$ ipython --no-banner

In [1]: import numpy as np

In [2]: np.set_printoptions(precision=1, suppress=True, linewidth=100, sign=" ")

In [3]: mat = np.load("x.npy")

In [4]: mat.round(1) + 0
Out[4]: 
array([[-2. ,  0. ,  1.1, -2.1,  1.1, -2.5,  0.6, -1. ,  1.4,  1.4, -2.4],
       [-1.2,  0.1,  0.4, -0.6,  0.3,  0.1,  0.7, -0.4,  0.9,  0.1, -0.7],
       [-0.2, -0.4,  0.7, -0.9,  0.8, -1.8, -0.1, -0.7, -0.3,  0.8, -1.3],
       [-1.6,  1.8, -1.4, -1.8, -1.3, -3.8, -1.1,  1.8,  4.3,  2.3,  0.1],
       [-0.3, -1.2,  1.7, -0.4,  1.7,  0.3,  1. , -1.9, -1.9, -0.3, -1.8],
       [-0.8,  1.6, -1.6, -0.1, -1.7, -0.2, -0.6,  1.9,  3.1,  0.5,  1.5],
       [-1.8, -0.2,  1.1, -0.4,  0.9,  1.7,  1.7, -1.3,  0.4, -0.6, -1.2],
       [ 2.6, -0.3, -0.9,  1.6, -0.7,  0.8, -1.2,  0.8, -2.1, -0.7,  1.8],
       [-3.1,  0.2,  1.2, -1.5,  0.9,  0.4,  2. , -1.3,  2. ,  0.2, -2. ],
       [-2.5, -0.2,  1.4, -1. ,  1.1,  1.3,  2. , -1.5,  1. , -0.4, -1.8],
       [-0.2,  1.6, -2. , -0.1, -1.9, -1.1, -1.2,  2.2,  2.8,  0.8,  1.7]])

In [5]: rk = np.linalg.matrix_rank(mat)

In [6]: rk
Out[6]: np.int64(3)

In [7]: null = np.linalg.svd(mat)[2][rk:].T

In [8]: [int(np.linalg.matrix_rank(mat[:, :j + 1])) for j in range(11)]
Out[8]: [1, 2, 3, 3, 3, 3, 3, 3, 3, 3, 3]

In [9]: print(np.round(null @ null.T, 1) + 0)
[[ 0.6  0.1  0.1 -0.2  0.   0.1  0.2 -0.1  0.3  0.  -0.1]
 [ 0.1  0.9  0.1  0.   0.1  0.   0.  -0.1 -0.2  0.  -0.1]
 [ 0.1  0.1  0.8  0.1 -0.2  0.  -0.1  0.2  0.1  0.   0.2]
 [-0.2  0.   0.1  0.8  0.1 -0.2  0.  -0.1  0.1  0.1 -0.2]
 [ 0.   0.1 -0.2  0.1  0.9  0.  -0.1  0.2  0.1  0.   0.2]
 [ 0.1  0.   0.  -0.2  0.   0.3 -0.2  0.   0.   0.3 -0.1]
 [ 0.2  0.  -0.1  0.  -0.1 -0.2  0.8  0.1 -0.1  0.1  0.1]
 [-0.1 -0.1  0.2 -0.1  0.2  0.   0.1  0.8 -0.1  0.  -0.2]
 [ 0.3 -0.2  0.1  0.1  0.1  0.  -0.1 -0.1  0.5 -0.1  0. ]
 [ 0.   0.   0.   0.1  0.   0.3  0.1  0.  -0.1  0.9  0.1]
 [-0.1 -0.1  0.2 -0.2  0.2 -0.1  0.1 -0.2  0.   0.1  0.7]]

In [10]: U, s, VT = np.linalg.svd(mat)

In [11]: np.argmax(s[:-1] / (s[1:] + 1e-6)) + 1
Out[11]: np.int64(3)

In [12]: s.round(1) + 0
Out[12]: array([ 11.1,  10.4,   5.1,   0. ,   0. ,   0. ,   0. ,   0. ,   0. ,   0. ,   0. ])

In [13]: B = U[:, :3] @ np.diag(s[:3]) @ VT[:3]

In [14]: B.round(1) + 0
Out[14]: 
array([[-2. ,  0. ,  1.1, -2.1,  1.1, -2.5,  0.6, -1. ,  1.4,  1.4, -2.4],
       [-1.2,  0.1,  0.4, -0.6,  0.3,  0.1,  0.7, -0.4,  0.9,  0.1, -0.7],
       [-0.2, -0.4,  0.7, -0.9,  0.8, -1.8, -0.1, -0.7, -0.3,  0.8, -1.3],
       [-1.6,  1.8, -1.4, -1.8, -1.3, -3.8, -1.1,  1.8,  4.3,  2.3,  0. ],
       [-0.3, -1.2,  1.7, -0.4,  1.7,  0.3,  1. , -1.9, -1.9, -0.3, -1.8],
       [-0.8,  1.6, -1.6, -0.1, -1.7, -0.2, -0.5,  1.9,  3.1,  0.5,  1.5],
       [-1.8, -0.2,  1.1, -0.4,  0.9,  1.7,  1.7, -1.3,  0.4, -0.6, -1.2],
       [ 2.6, -0.3, -0.9,  1.6, -0.7,  0.8, -1.2,  0.8, -2.1, -0.7,  1.8],
       [-3.1,  0.2,  1.2, -1.5,  0.9,  0.4,  1.9, -1.3,  2. ,  0.2, -1.9],
       [-2.5, -0.2,  1.4, -1. ,  1.1,  1.3,  2. , -1.5,  0.9, -0.4, -1.8],
       [-0.1,  1.6, -1.9, -0.1, -1.9, -1.1, -1.2,  2.2,  2.8,  0.8,  1.7]])

In [15]: round(np.linalg.norm(mat - B) / np.linalg.norm(mat), 1)
Out[15]: np.float64(0.0)

In [16]: round(np.abs(mat - B).max(), 1)
Out[16]: np.float64(0.0)

In [17]: np.linalg.matrix_rank(mat, rtol=0.05)
Out[17]: np.int64(3)
